$ python -q
>>> import numpy as np
>>> from numpy import linalg as LA
>>> np.set_printoptions(suppress=True, linewidth=120)
>>> W0 = np.array([[-2.0, 0.0, 0.0], [0.0, -2.0, -3.0], [0.0, -3.0, -2.0]])
>>> # equal to its transpose
>>> print(round(LA.eigvalsh(W0).min(), 2))
-5.0
>>> try:
...     LA.cholesky(W0)
... except LA.LinAlgError as e:
...     print("failed:", e)
... 
failed: Matrix is not positive definite
>>> print(np.all(LA.eigvalsh(W0) > 0))
False
>>> print((W0 - W0.T) / 2)
[[0. 0. 0.]
 [0. 0. 0.]
 [0. 0. 0.]]
>>> W0.inv()
Traceback (most recent call last):
  File "<python-input-9>", line 1, in <module>
    W0.inv()
    ^^^^^^
AttributeError: 'numpy.ndarray' object has no attribute 'inv'
>>> print(np.round(np.sort(np.abs(LA.eigvals(W0))), 2))
[1. 2. 5.]
>>> print((W0 + W0.T) / 2)
[[-2.  0.  0.]
 [ 0. -2. -3.]
 [ 0. -3. -2.]]
>>> f = np.array([2, 2, -1])
>>> out = W0 + np.outer(f, np.eye(3)[1])
>>> print(LA.matrix_rank(out - W0))
1
>>> print(LA.matrix_rank(LA.inv(out) - LA.inv(W0), tol=1e-8))
1
>>> print(out)
[[-2.  2.  0.]
 [ 0.  0. -3.]
 [ 0. -4. -2.]]
>>> mat = np.load("out4.npy")
>>> print(mat)
[[0 0 0 0]
 [0 0 0 0]
 [6 4 9 6]
 [0 4 0 6]]
>>> # rows 0 and 1 are equal
>>> W1 = np.array([[2, 5, 2, 1, 5, 3],
...     [1, 4, 5, 3, 4, 5],
...     [2, 0, 3, 3, 1, 5],
...     [4, 3, 2, 3, 5, 3]])
>>> coef = np.array([2, -3, -1, 0, 3, -1])
>>> hid = np.maximum(mat @ W1 + coef, 0)
>>> print((hid > 0).mean(axis=0))
[1.  0.5 0.5 0.5 1.  0.5]
>>> basis = np.array([[5, 0, 5],
...     [3, 1, -4],
...     [2, 3, -3],
...     [5, 4, -4],
...     [4, 1, -2],
...     [4, -5, 5]])
>>> print(W1 @ basis)
[[ 66   5 -15]
 [ 78  10 -21]
 [ 55  -3  12]
 [ 80  11  -5]]
>>> print(hid @ basis)
[[  22    3    4]
 [  22    3    4]
 [1690  111  -82]
 [ 799  108 -100]]
>>> left, sigma, VT = LA.svd(mat)
>>> V = VT[:(sigma > 1e-8).sum()]
>>> rng = np.random.default_rng(46803)
>>> x = mat[1] + -2 * mat[3] + rng.integers(2) * np.eye(4)[2]
>>> print(x)
[  0.  -8.   0. -12.]
>>> print(np.allclose(V.T @ V @ x, x))
True
>>> print(np.round(V.T @ V, 2) + 0)
[[0.31 0.   0.46 0.  ]
 [0.   0.31 0.   0.46]
 [0.46 0.   0.69 0.  ]
 [0.   0.46 0.   0.69]]
>>> print(np.argsort(-LA.norm(mat, axis=0).round(6), kind="stable")[:3])
[2 3 0]
>>> out = mat + rng.integers(-2, 3, (4, 2)) @ rng.integers(-2, 3, (2, 4))
>>> print(out)
[[ 6  2 -4  5]
 [ 2 -2  0  1]
 [ 4  6  9  5]
 [ 0 -4  4  4]]
>>> print(np.round(LA.svd(out - mat, compute_uv=False), 2) + 0)
[11.16  7.65  0.    0.  ]
>>> print(out - mat)
[[ 6  2 -4  5]
 [ 2 -2  0  1]
 [-2  2  0 -1]
 [ 0 -8  4 -2]]
>>> r = LA.matrix_rank(mat)
>>> print(r)
2
>>> null = LA.svd(mat)[2][r:].T
>>> print(np.round(mat @ null, 2) + 0)
[[0. 0.]
 [0. 0.]
 [0. 0.]
 [0. 0.]]
>>> print(null.shape)
(4, 2)
>>> A = np.load("a.npy")
>>> print(A)
[[ 61  28 -45]
 [ 28  40 -18]
 [-45 -18  90]]
>>> # symmetric, so the eigenvalues are real
>>> out = A[0, 0] * A[1:] - np.outer(A[1:, 0], A[0])
>>> print(out)
[[   0 1656  162]
 [   0  162 3465]]
>>> print(np.flatnonzero(~out.round(6).any(axis=1)))
[]
>>> print(np.round(A[:, 0] / A[0, 0], 2))
[ 1.    0.46 -0.74]
>>> O = A.astype(float).copy()
>>> for j in range(3):
...     O[:, j] -= O[:, :j] @ (O[:, :j].T @ O[:, j])
...     O[:, j] /= LA.norm(O[:, j])
... 
>>> print(np.round(O.T @ O, 2) + 0)
[[1. 0. 0.]
 [0. 1. 0.]
 [0. 0. 1.]]
>>> print(np.round(np.sort(np.abs(LA.eigvals(A))), 2))
[ 17.43  40.31 133.26]
>>> print((A - A.T) / 2)
[[0. 0. 0.]
 [0. 0. 0.]
 [0. 0. 0.]]
>>> print((A + A.T) / 2)
[[ 61.  28. -45.]
 [ 28.  40. -18.]
 [-45. -18.  90.]]
>>> print(np.allclose(A, A.T))
True
>>> basis = 10 * np.array([[1.5, 0.0, -0.1], [-2.1, -0.3, 2.3], [0.8, -0.6, 0.8]])
>>> labels = rng.integers(0, 3, 22)
>>> M = basis[labels] + rng.normal(size=(22, 3))
>>> print(M.round(2))
[[-18.23  -2.38  22.54]
 [  6.87  -4.63   6.18]
 [ 13.47   0.09  -1.44]
 [  8.45  -7.43   7.02]
 [ 14.43  -0.8   -2.07]
 [ 17.06  -0.09  -1.23]
 [-21.7   -1.58  22.64]
 [  7.33  -6.45   7.39]
 [ 14.31  -0.21   0.93]
 [ 13.11  -0.22  -1.  ]
 [  7.98  -6.64   7.62]
 [ 17.23   0.58  -1.01]
 [  7.86  -5.32   9.56]
 [-20.32  -1.13  23.47]
 [-19.31  -2.45  24.06]
 [ 17.17  -1.78  -1.32]
 [-20.54  -1.98  21.88]
 [-20.37  -4.27  22.58]
 [ 15.47   0.06  -1.72]
 [  8.12  -5.93   7.01]
 [ 15.38   0.09  -1.2 ]
 [-20.66  -3.58  23.09]]
>>> proj = M @ LA.solve(M.T @ M, M.T)
>>> print(np.round(np.diag(proj), 2))
[0.14 0.09 0.08 0.25 0.06 0.14 0.16 0.18 0.13 0.07 0.18 0.18 0.12 0.19 0.16 0.09 0.13 0.14 0.11 0.15 0.12 0.14]
>>> print(np.round(LA.eigvalsh(proj), 2) + 0)
[0. 0. 0. 0. 0. 0. 0. 0. 0. 0. 0. 0. 0. 0. 0. 0. 0. 0. 0. 1. 1. 1.]
>>> print(np.allclose(proj @ proj, proj))
True
>>> print(np.round(proj @ M[:, 1], 2))
[-2.38 -4.63  0.09 -7.43 -0.8  -0.09 -1.58 -6.45 -0.21 -0.22 -6.64  0.58 -5.32 -1.13 -2.45 -1.78 -1.98 -4.27  0.06
 -5.93  0.09 -3.58]
>>> f, g = M[10], M[20]
>>> print(round(f @ f, 2))
165.86
>>> pr = (f @ g) / (f @ f) * f
>>> print(LA.matrix_rank(np.outer(f, g)))
1
>>> print(round((g - pr) @ f, 2))
-0.0
